$ ipython --no-banner

In [1]: import numpy as np

In [2]: np.set_printoptions(precision=3, suppress=True, linewidth=160, sign=" ")

In [3]: rng = np.random.default_rng(11045)

In [4]: labels = rng.integers(0, 2, 4)

In [5]: K = np.triu((labels[:, None] == labels) & (rng.random((4, 4)) < 0.8), 1).astype(int)

In [6]: K += K.T

In [7]: K
Out[7]: 
array([[ 0,  1,  1,  1],
       [ 1,  0,  1,  1],
       [ 1,  1,  0,  1],
       [ 1,  1,  1,  0]])

In [8]: # symmetric, so the eigenvalues are real

In [9]: other = K / np.linalg.norm(K, axis=1, keepdims=True)

In [10]: gram = other @ other.T

In [11]: gram[1]
Out[11]: array([ 0.667,  1.   ,  0.667,  0.667])

In [12]: gram
Out[12]: 
array([[ 1.   ,  0.667,  0.667,  0.667],
       [ 0.667,  1.   ,  0.667,  0.667],
       [ 0.667,  0.667,  1.   ,  0.667],
       [ 0.667,  0.667,  0.667,  1.   ]])

In [13]: np.argwhere(np.triu(np.abs(gram) > 0.95, 1))
Out[13]: array([], shape=(0, 2), dtype=int64)

In [14]: labels = rng.permutation(4)

In [15]: other = K[:, labels] * rng.choice([-1, 1], 4)

In [16]: other
Out[16]: 
array([[ 0, -1,  1,  1],
       [-1, -1,  1,  0],
       [-1,  0,  1,  1],
       [-1, -1,  0,  1]])

In [17]: U, _, Vt = np.linalg.svd(K.T @ other)

In [18]: np.round(U @ Vt, 3) + 0
Out[18]: 
array([[-1.,  0.,  0.,  0.],
       [ 0.,  0.,  0.,  1.],
       [ 0., -1.,  0.,  0.],
       [ 0.,  0.,  1.,  0.]])

In [19]: E = np.load("mat.npy")

In [20]: E
Out[20]: 
array([[-2.518, -2.175, -2.343],
       [ 5.482,  2.455,  1.027],
       [ 4.293,  2.251,  0.042],
       [ 1.874,  0.653, -0.778],
       [-0.072,  0.479, -2.551],
       [ 2.054, -0.568,  0.622],
       [ 4.003, -0.828,  2.832],
       [ 0.899, -1.342,  0.241],
       [ 0.311,  4.523, -6.213],
       [ 3.693, -2.673,  4.366],
       [ 2.13 ,  0.046,  0.084],
       [-0.55 , -1.018, -1.532],
       [ 4.176, -0.29 ,  2.466]])

In [21]: gram = np.cov(E, rowvar=False)

In [22]: np.corrcoef(E.T)
Out[22]: 
array([[ 1.   ,  0.218,  0.694],
       [ 0.218,  1.   , -0.551],
       [ 0.694, -0.551,  1.   ]])

In [23]: gram.shape
Out[23]: (3, 3)

In [24]: round(float(np.corrcoef(E[:, 2], E[:, 1])[0, 1]), 3)
Out[24]: -0.551

In [25]: gram
Out[25]: 
array([[ 5.358,  1.007,  4.352],
       [ 1.007,  3.987, -2.98 ],
       [ 4.352, -2.98 ,  7.333]])

In [26]: np.argsort(-E.std(axis=0).round(6), kind="stable")
Out[26]: array([ 2,  0,  1])
